% python3 -q
>>> import numpy as np
>>> np.set_printoptions(suppress=True, linewidth=140)
>>> def tidy(a):
...     return np.round(a, 1) + 0
... 
>>> arr = np.load("test15.npy")
>>> print(arr)
[[ -9.  12.  -5.   2.]
 [-18.  24. -10.   4.]
 [-22.  26. -10.   6.]
 [ -4.   2.   0.   2.]]
>>> print(np.einsum("ij,ji->", arr, arr))
29.0
>>> print(tidy(np.linalg.det(arr.T)))
0.0
>>> print(tidy(np.poly(arr)))
[ 1. -7. 10.  0.  0.]
>>> X = np.load("m.npy")
>>> print(X)
[[ 1  0  3  2  0  0  4]
 [ 1  5  2  4  2  2  5]
 [ 5  3  0  0  1  0  4]
 [ 3  2  2  5  5  4  2]
 [ 2  5  2  4  3  4  2]
 [ 4 15  9 14  6  6 19]]
>>> left, sig, Vt = np.linalg.svd(X)
>>> vecs = Vt[:(sig > 1e-8).sum()]
>>> rng = np.random.default_rng(141)
>>> vec = X[1] + -2 * X[3] + rng.integers(2) * np.eye(7)[6]
>>> print(vec)
[-5.  1. -2. -6. -8. -6.  1.]
>>> print(np.allclose(vecs.T @ vecs @ vec, vec))
True
>>> print(np.linalg.matrix_rank(np.vstack([X, vec])))
5
>>> print(tidy(np.diag(vecs.T @ vecs)))
[0.9 0.9 0.8 0.5 0.6 0.4 0.8]
>>> left, sig, Vt = np.linalg.svd(X)
>>> print(tidy(sig))
[34.4  6.8  5.2  3.7  1.3  0. ]
>>> B = left[:, :5] @ np.diag(sig[:5]) @ Vt[:5]
>>> print(np.linalg.matrix_rank(B))
5
>>> print(tidy(np.linalg.norm(X - B) / np.linalg.norm(X)))
0.0
>>> def softmax(z):
...     e = np.exp(z - z.max(axis=-1, keepdims=True))
...     return e / e.sum(axis=-1, keepdims=True)
... 
>>> print(tidy(softmax(X).sum(axis=1)))
[1. 1. 1. 1. 1. 1.]
>>> print(tidy(softmax(X[4])))
[0.  0.5 0.  0.2 0.1 0.2 0. ]
>>> att = X @ X.T / np.sqrt(7)
>>> print(softmax(att).round(6).argmax(axis=1))
[5 5 5 5 5 5]
>>> print(tidy(softmax(att + np.triu(np.full(att.shape, -np.inf), 1))))
[[1.  0.  0.  0.  0.  0. ]
 [0.  1.  0.  0.  0.  0. ]
 [0.  0.  1.  0.  0.  0. ]
 [0.  0.  0.  1.  0.  0. ]
 [0.  0.1 0.  0.2 0.7 0. ]
 [0.  0.  0.  0.  0.  1. ]]
>>> print(tidy(softmax(att)))
[[0. 0. 0. 0. 0. 1.]
 [0. 0. 0. 0. 0. 1.]
 [0. 0. 0. 0. 0. 1.]
 [0. 0. 0. 0. 0. 1.]
 [0. 0. 0. 0. 0. 1.]
 [0. 0. 0. 0. 0. 1.]]
>>> print(np.argsort(-np.linalg.norm(X, axis=0).round(6), kind="stable")[:3])
[6 1 3]
>>> print(np.linalg.cond(X) > 100)
True
>>> print([round(float(x), 1) for x in np.linalg.svd(X, compute_uv=False)[:3]])
[34.4, 6.8, 5.2]
>>> B = X + rng.integers(-2, 3, (6, 5)) @ rng.integers(-2, 3, (5, 7))
>>> print(B)
[[-7 -9  0 12 -4  1  1]
 [ 2  8  4  1  2 -4 10]
 [ 6  8  7  0  0  3  7]
 [ 3  3  0  4 10 -3  0]
 [ 0  2  3  8 -1 11 -1]
 [ 4 13  3 14 12  3 14]]
>>> print(np.linalg.matrix_rank(B - X, tol=1e-8))
5
>>> print(tidy(np.linalg.svd(B - X, compute_uv=False)))
[20.2 15.9  8.4  4.5  1.4  0. ]
>>> print(np.abs(B - X).sum(axis=1))
[38 20 20 18 24 22]
>>> print(B - X)
[[-8 -9 -3 10 -4  1 -3]
 [ 1  3  2 -3  0 -6  5]
 [ 1  5  7  0 -1  3  3]
 [ 0  1 -2 -1  5 -7 -2]
 [-2 -3  1  4 -4  7 -3]
 [ 0 -2 -6  0  6 -3 -5]]
>>> J = np.array([[0.5, 0.5, 0.0, 0.0, 0.0, 0.0],
...     [0.5, 0.5, 0.0, 0.0, 0.0, 0.0],
...     [0.0, 0.0, 1.0, 0.0, 0.0, 0.0],
...     [0.0, 0.25, 0.25, 0.25, 0.0, 0.25],
...     [0.0, 0.0, 0.0, 0.0, 0.5, 0.5],
...     [0.0, 0.0, 0.0, 0.0, 0.5, 0.5]])
>>> cov = J.T @ J
>>> print(tidy(cov))
[[0.5 0.5 0.  0.  0.  0. ]
 [0.5 0.6 0.1 0.1 0.  0.1]
 [0.  0.1 1.1 0.1 0.  0.1]
 [0.  0.1 0.1 0.1 0.  0.1]
 [0.  0.  0.  0.  0.5 0.5]
 [0.  0.1 0.1 0.1 0.5 0.6]]
>>> print(tidy(np.diag(cov)))
[0.5 0.6 1.1 0.1 0.5 0.6]
>>> print(np.linalg.matrix_rank(cov))
4
>>> print(tidy(np.linalg.svd(J, compute_uv=False) ** 2))
[1.1 1.  1.  0.1 0.  0. ]
>>> F = np.load("case9.npy")
>>> print(tidy(F))
[[-0.3  0.5 -0.8]
 [ 0.3 -0.7 -0.6]
 [-0.9 -0.4  0. ]]
>>> z = rng.permutation(3)
>>> B = F[:, z] * rng.choice([-1, 1], 3)
>>> print(tidy(B))
[[ 0.8 -0.3 -0.5]
 [ 0.6  0.3  0.7]
 [ 0.  -0.9  0.4]]
>>> left, _, Vt = np.linalg.svd(F.T @ B)
>>> print(tidy(left @ Vt))
[[ 0.  1.  0.]
 [ 0.  0. -1.]
 [-1.  0.  0.]]
>>> print(z)
[2 0 1]
>>> mat = np.load("sample7.npy")
>>> print(mat)
[[1 1 2 1 3]
 [1 1 1 2 1]
 [2 1 1 1 2]
 [1 2 1 1 1]
 [3 1 2 1 1]]
>>> print(np.linalg.cond(J) > 100)
True
>>> print([round(float(x), 1) for x in np.linalg.svd(J, compute_uv=False)[:3]])
[1.1, 1.0, 1.0]
>>> print(np.kron(np.eye(2, dtype=int), mat))
[[1 1 2 1 3 0 0 0 0 0]
 [1 1 1 2 1 0 0 0 0 0]
 [2 1 1 1 2 0 0 0 0 0]
 [1 2 1 1 1 0 0 0 0 0]
 [3 1 2 1 1 0 0 0 0 0]
 [0 0 0 0 0 1 1 2 1 3]
 [0 0 0 0 0 1 1 1 2 1]
 [0 0 0 0 0 2 1 1 1 2]
 [0 0 0 0 0 1 2 1 1 1]
 [0 0 0 0 0 3 1 2 1 1]]
>>> print(tidy(np.linalg.det(2 * mat)), tidy(np.linalg.det(mat)))
-512.0 -16.0
>>> print(tidy(np.linalg.det(mat[::-1])))
-16.0
>>> print(np.einsum("ii->", mat))
5
